$ python -q
>>> import numpy as np
>>> import numpy.linalg as la
>>> np.set_printoptions(precision=1, suppress=True, linewidth=140)
>>> def rnd(a):
...     return np.round(a, 1) + 0
... 
>>> m1 = np.loadtxt("sample1.csv", delimiter=",")
>>> m1
array([[ 0.,  1.,  1., -3.,  2.,  3., -2., -1.,  1.,  2., -3., -1., -2.],
       [ 1.,  4., -3., -2., -4.,  0., -2.,  0.,  6., -1., -1.,  1.,  1.],
       [ 1., -3., -6.,  4.,  4., -3., -2.,  3.,  3., -6.,  1.,  1., -1.],
       [-3., -2.,  4., -2.,  6.,  6.,  1.,  0., -2.,  3.,  3.,  1.,  4.],
       [ 2., -4.,  4.,  6.,  4.,  3., -4.,  0., -1.,  3., -1., -4.,  0.],
       [ 3.,  0., -3.,  6.,  3., -4.,  2.,  1.,  5., -2.,  1., -5.,  3.],
       [-2., -2., -2.,  1., -4.,  2.,  0.,  2., -1., -2., -2.,  1.,  6.],
       [-1.,  0.,  3.,  0.,  0.,  1.,  2.,  2.,  3.,  1., -3.,  4.,  6.],
       [ 1.,  6.,  3., -2., -1.,  5., -1.,  3., -4., -1.,  0.,  3.,  3.],
       [ 2., -1., -6.,  3.,  3., -2., -2.,  1., -1.,  0.,  0., -1.,  1.],
       [-3., -1.,  1.,  3., -1.,  1., -2., -3.,  0.,  0.,  2.,  1., -2.],
       [-1.,  1.,  1.,  1., -4., -5.,  1.,  4.,  3., -1.,  1.,  0., -1.],
       [-2.,  1., -1.,  4.,  0.,  3.,  6.,  6.,  3.,  1., -2., -1., -6.]])
>>> evals, evecs = la.eigh(m1)
>>> vec = np.array([-3, 3, 3, 1, 2, 2, -2, -2, 0, 3, -3, -1, 3])
>>> vec @ m1 @ vec
np.float64(-328.0)
>>> rnd(vec @ m1 @ vec / (vec @ vec)), rnd(evals[0]), rnd(evals[-1])
(np.float64(-4.6), np.float64(-19.8), np.float64(16.0))
>>> print((np.sign(evecs[:, -1].round(6)) == np.sign(evecs[0, -1].round(6))).astype(int))
[1 0 1 1 1 1 0 0 0 1 1 0 0]
>>> data = -1 * np.eye(15) + np.ones((15, 15))
>>> data
array([[0., 1., 1., 1., 1., 1., 1., 1., 1., 1., 1., 1., 1., 1., 1.],
       [1., 0., 1., 1., 1., 1., 1., 1., 1., 1., 1., 1., 1., 1., 1.],
       [1., 1., 0., 1., 1., 1., 1., 1., 1., 1., 1., 1., 1., 1., 1.],
       [1., 1., 1., 0., 1., 1., 1., 1., 1., 1., 1., 1., 1., 1., 1.],
       [1., 1., 1., 1., 0., 1., 1., 1., 1., 1., 1., 1., 1., 1., 1.],
       [1., 1., 1., 1., 1., 0., 1., 1., 1., 1., 1., 1., 1., 1., 1.],
       [1., 1., 1., 1., 1., 1., 0., 1., 1., 1., 1., 1., 1., 1., 1.],
       [1., 1., 1., 1., 1., 1., 1., 0., 1., 1., 1., 1., 1., 1., 1.],
       [1., 1., 1., 1., 1., 1., 1., 1., 0., 1., 1., 1., 1., 1., 1.],
       [1., 1., 1., 1., 1., 1., 1., 1., 1., 0., 1., 1., 1., 1., 1.],
       [1., 1., 1., 1., 1., 1., 1., 1., 1., 1., 0., 1., 1., 1., 1.],
       [1., 1., 1., 1., 1., 1., 1., 1., 1., 1., 1., 0., 1., 1., 1.],
       [1., 1., 1., 1., 1., 1., 1., 1., 1., 1., 1., 1., 0., 1., 1.],
       [1., 1., 1., 1., 1., 1., 1., 1., 1., 1., 1., 1., 1., 0., 1.],
       [1., 1., 1., 1., 1., 1., 1., 1., 1., 1., 1., 1., 1., 1., 0.]])
>>> Q, evecs = la.qr(m1[:, :1])[0], la.qr(m1[:, 1:])[0]
>>> sig = la.svd(Q.T @ evecs, compute_uv=False)
>>> rnd(sig)
array([0.9])
>>> rnd(np.degrees(np.arccos(sig.clip(0, 1))))
array([19.9])
>>> B = np.array([[-2, -2],
...     [-1, -2],
...     [-2, -2],
...     [-1, 0],
...     [0, 2],
...     [0, 1],
...     [0, -1],
...     [1, 0],
...     [1, 2],
...     [-1, 2],
...     [2, 2],
...     [1, 1],
...     [2, 0],
...     [1, -2],
...     [1, 1]])
>>> np.vstack([data, B.T]).shape
(17, 15)
>>> B.T @ data.T
array([[4., 3., 4., 3., 2., 2., 2., 1., 1., 3., 0., 1., 0., 1., 1.],
       [4., 4., 4., 2., 0., 1., 3., 2., 0., 0., 0., 1., 2., 4., 1.]])
>>> np.einsum("ik,kj->ij", data, B)
array([[4., 4.],
       [3., 4.],
       [4., 4.],
       [3., 2.],
       [2., 0.],
       [2., 1.],
       [2., 3.],
       [1., 2.],
       [1., 0.],
       [3., 0.],
       [0., 0.],
       [1., 1.],
       [0., 2.],
       [1., 4.],
       [1., 1.]])
>>> np.einsum("ij->j", data)
array([14., 14., 14., 14., 14., 14., 14., 14., 14., 14., 14., 14., 14., 14., 14.])
>>> K = np.loadtxt("a.csv", delimiter=",")
>>> K
array([[ 0.,  0.,  0.,  0.,  0.,  0., -3.,  0., -3.,  1.,  0., -3.],
       [ 0., -3.,  1.,  2.,  0., -3.,  0.,  5.,  0.,  0., -5.,  0.],
       [ 0.,  2., -3.,  1.,  2., -2.,  0.,  2.,  0.,  0., -1.,  0.],
       [ 0., -2.,  3., -2., -2., -5.,  0.,  5.,  0.,  0., -3.,  0.],
       [ 0., -1., -1.,  5.,  4., -4.,  0.,  3.,  0.,  0.,  5.,  0.],
       [ 0.,  3., -2.,  5.,  2., -5.,  0.,  4.,  0.,  0.,  1.,  0.],
       [ 3.,  0.,  0.,  0.,  0.,  0., -3.,  0.,  5., -5.,  0., -3.],
       [ 0., -3., -1., -1.,  1.,  1.,  0.,  1.,  0.,  0., -1.,  0.],
       [-4.,  0.,  0.,  0.,  0.,  0.,  0.,  0.,  5.,  3.,  0.,  5.],
       [-3.,  0.,  0.,  0.,  0.,  0.,  2.,  0.,  1.,  1.,  0., -1.],
       [ 0.,  3., -5., -5.,  5.,  2.,  0.,  5.,  0.,  0., -5.,  0.],
       [-4.,  0.,  0.,  0.,  0.,  0., -4.,  0.,  2.,  0.,  0.,  5.]])
>>> vec = np.array([-5, -6, -9, 5, -8, -7, 7, 4, 4, 0, 5, -1])
>>> h = np.maximum(K @ vec, 0)
>>> K * (h > 1e-9)[:, None]
array([[ 0.,  0.,  0.,  0.,  0.,  0., -0.,  0., -0.,  0.,  0., -0.],
       [ 0., -3.,  1.,  2.,  0., -3.,  0.,  5.,  0.,  0., -5.,  0.],
       [ 0.,  2., -3.,  1.,  2., -2.,  0.,  2.,  0.,  0., -1.,  0.],
       [ 0., -2.,  3., -2., -2., -5.,  0.,  5.,  0.,  0., -3.,  0.],
       [ 0., -1., -1.,  5.,  4., -4.,  0.,  3.,  0.,  0.,  5.,  0.],
       [ 0.,  3., -2.,  5.,  2., -5.,  0.,  4.,  0.,  0.,  1.,  0.],
       [ 0.,  0.,  0.,  0.,  0.,  0., -0.,  0.,  0., -0.,  0., -0.],
       [ 0., -3., -1., -1.,  1.,  1.,  0.,  1.,  0.,  0., -1.,  0.],
       [-4.,  0.,  0.,  0.,  0.,  0.,  0.,  0.,  5.,  3.,  0.,  5.],
       [-3.,  0.,  0.,  0.,  0.,  0.,  2.,  0.,  1.,  1.,  0., -1.],
       [ 0.,  0., -0., -0.,  0.,  0.,  0.,  0.,  0.,  0., -0.,  0.],
       [-0.,  0.,  0.,  0.,  0.,  0., -0.,  0.,  0.,  0.,  0.,  0.]])
>>> Q, evecs = la.qr(K[:, :4])[0], la.qr(K[:, 4:])[0]
>>> sig = la.svd(Q.T @ evecs, compute_uv=False)
>>> print(rnd(sig))
[1.  0.9 0.9 0.4]
>>> rnd(np.degrees(np.arccos(sig.clip(0, 1))))
array([11.4, 22.3, 26.1, 67.2])
>>> (sig > 0.9).sum()
np.int64(2)
>>> (la.matrix_power((K != 0) + (K.T != 0) + np.eye(12), 12) > 0).astype(int)
array([[1, 0, 0, 0, 0, 0, 1, 0, 1, 1, 0, 1],
       [0, 1, 1, 1, 1, 1, 0, 1, 0, 0, 1, 0],
       [0, 1, 1, 1, 1, 1, 0, 1, 0, 0, 1, 0],
       [0, 1, 1, 1, 1, 1, 0, 1, 0, 0, 1, 0],
       [0, 1, 1, 1, 1, 1, 0, 1, 0, 0, 1, 0],
       [0, 1, 1, 1, 1, 1, 0, 1, 0, 0, 1, 0],
       [1, 0, 0, 0, 0, 0, 1, 0, 1, 1, 0, 1],
       [0, 1, 1, 1, 1, 1, 0, 1, 0, 0, 1, 0],
       [1, 0, 0, 0, 0, 0, 1, 0, 1, 1, 0, 1],
       [1, 0, 0, 0, 0, 0, 1, 0, 1, 1, 0, 1],
       [0, 1, 1, 1, 1, 1, 0, 1, 0, 0, 1, 0],
       [1, 0, 0, 0, 0, 0, 1, 0, 1, 1, 0, 1]])
>>> print((K != 0).astype(int))
[[0 0 0 0 0 0 1 0 1 1 0 1]
 [0 1 1 1 0 1 0 1 0 0 1 0]
 [0 1 1 1 1 1 0 1 0 0 1 0]
 [0 1 1 1 1 1 0 1 0 0 1 0]
 [0 1 1 1 1 1 0 1 0 0 1 0]
 [0 1 1 1 1 1 0 1 0 0 1 0]
 [1 0 0 0 0 0 1 0 1 1 0 1]
 [0 1 1 1 1 1 0 1 0 0 1 0]
 [1 0 0 0 0 0 0 0 1 1 0 1]
 [1 0 0 0 0 0 1 0 1 1 0 1]
 [0 1 1 1 1 1 0 1 0 0 1 0]
 [1 0 0 0 0 0 1 0 1 0 0 1]]
>>> rng = np.random.default_rng(29153)
>>> lab = rng.permutation(12)
>>> lab
array([ 2,  1,  3, 11,  4,  8,  6,  9,  7,  5, 10,  0])
>>> B = K[lab][:, lab]
>>> rnd(np.sort(np.abs(la.eigvals(B))))
array([ 0.6,  2.4,  3.9,  4.5,  4.5,  4.8,  6.2,  7.2,  7.2,  7.4,  7.4, 10.6])
